$ python3 -q
>>> import numpy as np
>>> import numpy.linalg as la
>>> np.set_printoptions(precision=1, suppress=True, linewidth=160)
>>> K = np.loadtxt("w.csv", delimiter=",")
>>> K
array([[ 0.3, -0.4,  0.2,  0.1],
       [-0.4,  0.7, -0.1,  0.2],
       [ 0.2, -0.1,  0.2,  0.4],
       [ 0.1,  0.2,  0.4,  0.8]])
>>> print(round(la.norm(K, 2) / la.norm(K), 1))
0.7
>>> ev, V = la.eigh(K)
>>> x0 = np.array([0, 0, 1, 0])
>>> V * np.maximum(ev, 0) @ V.T
array([[ 0.3, -0.4,  0.2,  0.1],
       [-0.4,  0.7, -0.1,  0.2],
       [ 0.2, -0.1,  0.2,  0.4],
       [ 0.1,  0.2,  0.4,  0.8]])
>>> round(float(x0 @ K @ x0), 1)
0.2
>>> np.round(la.eigvalsh(K[1:, 1:]), 1) + 0
array([0. , 0.7, 1. ])
>>> x0 = np.array([1, 1, 2, 3])
>>> la.eigvalsh(2 * K - np.eye(4))
array([-1., -1.,  1.,  1.])
>>> np.eye(4) - K
array([[ 0.7,  0.4, -0.2, -0.1],
       [ 0.4,  0.3,  0.1, -0.2],
       [-0.2,  0.1,  0.8, -0.4],
       [-0.1, -0.2, -0.4,  0.2]])
>>> np.trace(K)
np.float64(2.0)
>>> X = np.load("m.npy")
>>> X
array([[0, 1, 1, 0],
       [1, 0, 0, 0],
       [1, 0, 0, 0],
       [0, 0, 0, 0]])
>>> np.argwhere(np.triu(X))
array([[0, 1],
       [0, 2]])
>>> print(X.sum(axis=0))
[2 1 1 0]
>>> print(X @ X)
[[2 0 0 0]
 [0 1 1 0]
 [0 1 1 0]
 [0 0 0 0]]
>>> L = np.diag(X.sum(axis=1)) - X
>>> (la.eigvalsh(L) < 1e-8).sum()
np.int64(2)
>>> print(L @ np.ones(4))
[0. 0. 0. 0.]
>>> np.round(la.eigvalsh(L), 1) + 0
array([0., 0., 1., 3.])
>>> round(la.det(L[1:, 1:]))
0
>>> np.all(la.eigvalsh(X) > 0)
np.False_
>>> [round(float(la.det(X[:i, :i])), 2) + 0 for i in range(1, 5)]
[0.0, -1.0, 0.0, 0.0]
>>> round(float(la.eigvalsh(X).min()), 1)
-1.4
>>> np.allclose(X @ X.T, X.T @ X)
True
>>> print(np.sort(np.abs(la.eigvals(X))))
[0.  0.  1.4 1.4]
>>> np.trace(X)
np.int64(0)
>>> (X - X.T) / 2
array([[0., 0., 0., 0.],
       [0., 0., 0., 0.],
       [0., 0., 0., 0.],
       [0., 0., 0., 0.]])
>>> (X + X.T) / 2
array([[0., 1., 1., 0.],
       [1., 0., 0., 0.],
       [1., 0., 0., 0.],
       [0., 0., 0., 0.]])
>>> print(round(np.abs(la.eigvals(X)).max(), 1))
1.4
>>> mat = np.loadtxt("sample15.csv", delimiter=",")
>>> mat
array([[ 2.2,  0.3, -4.7],
       [ 0.4,  0.5, -5.6],
       [ 2.1,  0.1, -3.7],
       [ 1.3,  0.5, -4.7],
       [ 0.5,  0.8, -3.8],
       [ 3. , -3.4, -1.1],
       [ 0.6, -0.1, -4.4],
       [ 3.1, -9.8, -2.5],
       [ 1.6, -4. ,  2.3],
       [ 3. , -8.2, -2.8],
       [ 0.6, -0.7,  1.6]])
>>> Xs = mat - mat.mean(axis=0)
>>> V = la.svd(Xs)[2][:2]
>>> out = Xs - Xs @ V.T @ V
>>> print(np.diag(V.T @ V))
[0.1 0.9 1. ]
>>> np.round(np.cov(Xs @ V.T, rowvar=False), 1) + 0
array([[15.9,  0. ],
       [ 0. ,  5.6]])
>>> la.norm(out, axis=1).round(6).argmax()
np.int64(5)
>>> P = mat @ la.solve(mat.T @ mat, mat.T)
>>> print(P @ mat[:, 0])
[2.2 0.4 2.1 1.3 0.5 3.  0.6 3.1 1.6 3.  0.6]
>>> la.matrix_rank(np.eye(11) - P)
np.int64(8)
>>> np.allclose(P @ P, P)
True
>>> P.round(1) + 0
array([[ 0.3,  0.1,  0.3,  0.2,  0.1,  0.2,  0.1, -0.1,  0. ,  0. ,  0. ],
       [ 0.1,  0.3,  0. ,  0.2,  0.2, -0.1,  0.2,  0.1, -0.2,  0.1, -0.1],
       [ 0.3,  0. ,  0.3,  0.2,  0.1,  0.3,  0. , -0.1,  0. ,  0. ,  0.1],
       [ 0.2,  0.2,  0.2,  0.2,  0.1,  0.1,  0.1,  0. , -0.1,  0. ,  0. ],
       [ 0.1,  0.2,  0.1,  0.1,  0.1,  0. ,  0.1,  0. , -0.1,  0. , -0.1],
       [ 0.2, -0.1,  0.3,  0.1,  0. ,  0.4, -0.1,  0. ,  0.2,  0.1,  0.2],
       [ 0.1,  0.2,  0. ,  0.1,  0.1, -0.1,  0.2,  0.1, -0.1,  0.1, -0.1],
       [-0.1,  0.1, -0.1,  0. ,  0. ,  0. ,  0.1,  0.6,  0.1,  0.5,  0. ],
       [ 0. , -0.2,  0. , -0.1, -0.1,  0.2, -0.1,  0.1,  0.2,  0.1,  0.1],
       [ 0. ,  0.1,  0. ,  0. ,  0. ,  0.1,  0.1,  0.5,  0.1,  0.4,  0. ],
       [ 0. , -0.1,  0.1,  0. , -0.1,  0.2, -0.1,  0. ,  0.1,  0. ,  0.1]])
>>> round(float(np.trace(P)), 1)
3.0
